% ipython --no-banner

In [1]: import numpy as np

In [2]: import numpy.linalg as la

In [3]: np.set_printoptions(precision=3, suppress=True, linewidth=160)

In [4]: rnd = lambda a: np.round(a, 3) + 0

In [5]: X = np.load("test0.npy")

In [6]: print(X)
[[ 0  0 -2 -2 -2 -1 -2  2]
 [-2 -1 -1  0 -1 -1  2 -2]
 [ 0  0  1 -1 -1  1  1 -1]
 [-8 -4 -6 -2 -6 -5  6 -6]]

In [7]: Uu, sig, VT = la.svd(X)

In [8]: print(np.argmax(sig[:-1] / (sig[1:] + 1e-6)) + 1)
3

In [9]: B = Uu[:, :3] @ np.diag(sig[:3]) @ VT[:3]

In [10]: print(rnd(B))
[[ 0.  0. -2. -2. -2. -1. -2.  2.]
 [-2. -1. -1.  0. -1. -1.  2. -2.]
 [ 0.  0.  1. -1. -1.  1.  1. -1.]
 [-8. -4. -6. -2. -6. -5.  6. -6.]]

In [11]: r0, g = X[2], X[0]

In [12]: print(r0 @ r0)
6

In [13]: print(r0 @ g)
-3

In [14]: pr = (r0 @ g) / (r0 @ r0) * r0

In [15]: print((g - pr) @ r0)
0.0

In [16]: print(g - pr)
[ 0.   0.  -1.5 -2.5 -2.5 -0.5 -1.5  1.5]

In [17]: print(la.matrix_rank(np.outer(r0, g)))
1

In [18]: print(rnd(la.norm(r0 + g) ** 2 + la.norm(r0 - g) ** 2))
54.0

In [19]: Uu, sig, VT = la.svd(X, full_matrices=False)

In [20]: print(np.allclose(Uu * sig @ VT, X))
True

In [21]: print(rnd(Uu.T @ Uu))
[[1. 0. 0. 0.]
 [0. 1. 0. 0.]
 [0. 0. 1. 0.]
 [0. 0. 0. 1.]]

In [22]: print(np.abs(Uu[:, 0]).round(6).argmax())
3

In [23]: rank = la.matrix_rank(X)

In [24]: print(rank)
3

In [25]: null = la.svd(X)[2][rank:].T

In [26]: print(rnd(X @ null))
[[0. 0. 0. 0. 0.]
 [0. 0. 0. 0. 0.]
 [0. 0. 0. 0. 0.]
 [0. 0. 0. 0. 0.]]

In [27]: print([int(la.matrix_rank(X[:i])) for i in range(1, len(X) + 1)])
[1, 2, 3, 3]

In [28]: print([int(la.matrix_rank(np.delete(X, i, axis=0))) for i in range(4)])
[3, 3, 2, 3]

In [29]: print([int(la.matrix_rank(X[:, :j + 1])) for j in range(8)])
[1, 1, 2, 3, 3, 3, 3, 3]

In [30]: mat = np.load("layer14.npy")

In [31]: print(mat)
[[ 7.022  8.007 15.001  9.014 14.991  6.003 12.977  5.953 11.989]
 [20.986 23.976 37.026 26.971 35.995 18.016 35.01  14.006 28.006]
 [34.99  39.98  35.034 45.007 29.995 29.991 45.026  9.981 19.977]
 [13.988 16.009 13.993 17.996 11.998 11.998 17.999  3.989  8.037]
 [28.005 32.019 60.016 35.968 60.02  23.957 51.998 24.027 47.993]
 [34.995 39.99  51.015 44.958 47.998 30.019 52.965 18.018 36.009]
 [ 7.023  8.013 30.958  8.992 33.025  5.992 21.049 14.021 28.   ]
 [13.98  15.964 30.003 18.007 30.042 12.012 26.002 12.043 24.012]]

In [32]: print([round(float(x), 3) for x in la.svd(mat, compute_uv=False)[:3]])
[239.875, 43.132, 0.072]

In [33]: print(la.matrix_rank(mat, rtol=0.1))
2

In [34]: r0 = np.array([-5, 0, 0])

In [35]: print(rnd(np.polyval(r0, mat[6])))
[ -246.613  -321.041 -4791.989  -404.28  -5453.253  -179.52  -2215.302  -982.942 -3920.   ]

In [36]: print(rnd(np.convolve(mat[6], r0)))
[ -35.115  -40.065 -154.79   -44.96  -165.125  -29.96  -105.245  -70.105 -140.       0.       0.   ]

In [37]: W = np.array([[-1, 2, 0, 1],
    ...:     [2, -1, -2, 2],
    ...:     [-1, 0, 1, -2],
    ...:     [2, 2, -2, 0],
    ...:     [-1, -1, -2, 2],
    ...:     [2, 2, -1, -2],
    ...:     [-2, 2, 2, 2],
    ...:     [-2, 0, 0, 2],
    ...:     [0, -2, 2, 0]])

In [38]: b = np.array([-9, -4, -4, -6])

In [39]: act = np.maximum(mat @ W + b, 0)

In [40]: print((act > 0).astype(int))
[[0 1 0 1]
 [0 1 0 1]
 [1 1 0 1]
 [0 1 0 1]
 [0 1 0 1]
 [0 1 0 1]
 [0 0 1 1]
 [0 1 0 1]]

In [41]: print(la.matrix_rank(act))
4

In [42]: C = np.array([[1, 1], [0, 1], [2, 2], [2, 1]])

In [43]: print((act @ C).round(6).argmax(axis=1))
[0 0 1 1 0 0 0 0]

In [44]: x0 = np.array([1, 2, 3, 0, 1, 2, 4, 3, 3])

In [45]: h1 = np.maximum(mat @ x0, 0)

In [46]: print(rnd(np.maximum(mat @ x0, 0) - np.maximum(-mat @ x0, 0)))
[200.77  518.119 580.007 232.053 804.077 749.997 371.191 402.156]

In [47]: print(rnd(h1))
[200.77  518.119 580.007 232.053 804.077 749.997 371.191 402.156]

In [48]: print(mat * (h1 > 1e-9)[:, None])
[[ 7.022  8.007 15.001  9.014 14.991  6.003 12.977  5.953 11.989]
 [20.986 23.976 37.026 26.971 35.995 18.016 35.01  14.006 28.006]
 [34.99  39.98  35.034 45.007 29.995 29.991 45.026  9.981 19.977]
 [13.988 16.009 13.993 17.996 11.998 11.998 17.999  3.989  8.037]
 [28.005 32.019 60.016 35.968 60.02  23.957 51.998 24.027 47.993]
 [34.995 39.99  51.015 44.958 47.998 30.019 52.965 18.018 36.009]
 [ 7.023  8.013 30.958  8.992 33.025  5.992 21.049 14.021 28.   ]
 [13.98  15.964 30.003 18.007 30.042 12.012 26.002 12.043 24.012]]

In [49]: print(np.tanh(mat @ x0))
[1. 1. 1. 1. 1. 1. 1. 1.]

In [50]: data = np.load("dump.npy")

In [51]: print(rnd(data))
[[0.028 0.028 0.063 0.028 0.051 0.051 0.04  0.063 0.063 0.017 0.028 0.04  0.063 0.028]
 [0.028 0.028 0.063 0.028 0.051 0.051 0.04  0.063 0.063 0.017 0.028 0.04  0.063 0.028]
 [0.063 0.063 0.138 0.063 0.113 0.113 0.088 0.138 0.138 0.038 0.063 0.088 0.138 0.063]
 [0.028 0.028 0.063 0.028 0.051 0.051 0.04  0.063 0.063 0.017 0.028 0.04  0.063 0.028]
 [0.051 0.051 0.113 0.051 0.092 0.092 0.072 0.113 0.113 0.031 0.051 0.072 0.113 0.051]
 [0.051 0.051 0.113 0.051 0.092 0.092 0.072 0.113 0.113 0.031 0.051 0.072 0.113 0.051]
 [0.04  0.04  0.088 0.04  0.072 0.072 0.056 0.088 0.088 0.024 0.04  0.056 0.088 0.04 ]
 [0.063 0.063 0.138 0.063 0.113 0.113 0.088 0.138 0.138 0.038 0.063 0.088 0.138 0.063]
 [0.063 0.063 0.138 0.063 0.113 0.113 0.088 0.138 0.138 0.038 0.063 0.088 0.138 0.063]
 [0.017 0.017 0.038 0.017 0.031 0.031 0.024 0.038 0.038 0.01  0.017 0.024 0.038 0.017]
 [0.028 0.028 0.063 0.028 0.051 0.051 0.04  0.063 0.063 0.017 0.028 0.04  0.063 0.028]
 [0.04  0.04  0.088 0.04  0.072 0.072 0.056 0.088 0.088 0.024 0.04  0.056 0.088 0.04 ]
 [0.063 0.063 0.138 0.063 0.113 0.113 0.088 0.138 0.138 0.038 0.063 0.088 0.138 0.063]
 [0.028 0.028 0.063 0.028 0.051 0.051 0.04  0.063 0.063 0.017 0.028 0.04  0.063 0.028]]

In [52]: # equal to its transpose

In [53]: x0 = np.array([-2, 3, 0, -1, -2, 2, -2, -3, -2, -3, 1, -2, 0, 3])

In [54]: print(rnd((x0 - data @ x0) @ (data @ x0)))
0.0
